$ ipython --no-banner

In [1]: import numpy as np

In [2]: import numpy.linalg as la

In [3]: np.set_printoptions(precision=3, suppress=True, linewidth=160)

In [4]: A = np.load("block7.npy")

In [5]: A
Out[5]: 
array([[-0.273,  1.182, -1.716,  2.202, -1.374],
       [ 1.799, -3.608,  6.138, -5.803,  5.678],
       [ 1.759, -3.382,  6.005, -2.496,  4.284],
       [ 0.898, -1.737,  3.164, -6.766,  5.258],
       [ 0.325, -0.076,  0.288, -1.5  ,  1.314],
       [-1.048,  2.385, -3.887,  3.061, -2.945],
       [ 1.104, -3.04 ,  5.077, -0.376,  1.931],
       [ 0.537, -1.9  ,  3.006, -1.914,  1.808],
       [ 1.412, -2.902,  4.843, -2.823,  3.446],
       [ 0.425, -0.652,  1.174, -0.562,  0.91 ],
       [ 0.906, -1.442,  2.595, -4.422,  3.776],
       [-2.062,  3.377, -6.278,  9.353, -8.671],
       [ 2.732, -5.972,  9.935, -6.096,  7.009],
       [-2.097,  5.128, -8.582,  7.976, -7.461],
       [-1.48 ,  2.956, -5.136,  5.632, -5.339],
       [ 1.042, -2.897,  4.746, -4.105,  3.77 ]])

In [6]: P = A @ la.solve(A.T @ A, A.T)

In [7]: np.allclose(P @ P, P)
Out[7]: True

In [8]: D = la.norm(A[:, None] - A[None], axis=-1)

In [9]: D[:5, :5]
Out[9]: 
array([[ 0.   , 14.238, 11.775, 12.574,  5.185],
       [14.238,  0.   ,  3.599,  3.776,  9.297],
       [11.775,  3.599,  0.   ,  5.541,  7.449],
       [12.574,  3.776,  5.541,  0.   ,  7.392],
       [ 5.185,  9.297,  7.449,  7.392,  0.   ]])

In [10]: C2 = np.cov(A, rowvar=False)

In [11]: np.median(A, axis=0)
Out[11]: array([ 0.718, -1.59 ,  2.8  , -1.707,  1.869])

In [12]: np.corrcoef(A.T)
Out[12]: 
array([[ 1.   , -0.984,  0.99 , -0.924,  0.971],
       [-0.984,  1.   , -0.999,  0.894, -0.943],
       [ 0.99 , -0.999,  1.   , -0.904,  0.954],
       [-0.924,  0.894, -0.904,  1.   , -0.987],
       [ 0.971, -0.943,  0.954, -0.987,  1.   ]])

In [13]: A.std(axis=0)
Out[13]: array([1.371, 2.947, 5.002, 4.783, 4.582])

In [14]: out = np.c_[A[:, :2] @ np.array([[1, 2], [0, 2]]), np.array([3, 0, 1, 0, 1, 3, 0, 3, 3, 3, 1, 2, 0, 3, 0, 3])]

In [15]: out
Out[15]: 
array([[-0.273,  1.818,  3.   ],
       [ 1.799, -3.618,  0.   ],
       [ 1.759, -3.246,  1.   ],
       [ 0.898, -1.678,  0.   ],
       [ 0.325,  0.498,  1.   ],
       [-1.048,  2.674,  3.   ],
       [ 1.104, -3.872,  0.   ],
       [ 0.537, -2.726,  3.   ],
       [ 1.412, -2.98 ,  3.   ],
       [ 0.425, -0.454,  3.   ],
       [ 0.906, -1.072,  1.   ],
       [-2.062,  2.63 ,  2.   ],
       [ 2.732, -6.48 ,  0.   ],
       [-2.097,  6.062,  3.   ],
       [-1.48 ,  2.952,  0.   ],
       [ 1.042, -3.71 ,  3.   ]])

In [16]: la.norm(la.qr(A)[0].T @ out, axis=0) ** 2 / ((out ** 2).sum(axis=0) + 1e-12)
Out[16]: array([1.   , 1.   , 0.137])

In [17]: np.round(la.norm(out - A @ la.lstsq(A, out)[0], axis=0), 3) + 0
Out[17]: array([0.   , 0.   , 7.771])

In [18]: la.matrix_rank(np.c_[A, out])
Out[18]: np.int64(6)

In [19]: la.matrix_rank(out)
Out[19]: np.int64(3)

In [20]: np.round(la.lstsq(A, out[:, 0])[0], 3) + 0
Out[20]: array([1., 0., 0., 0., 0.])
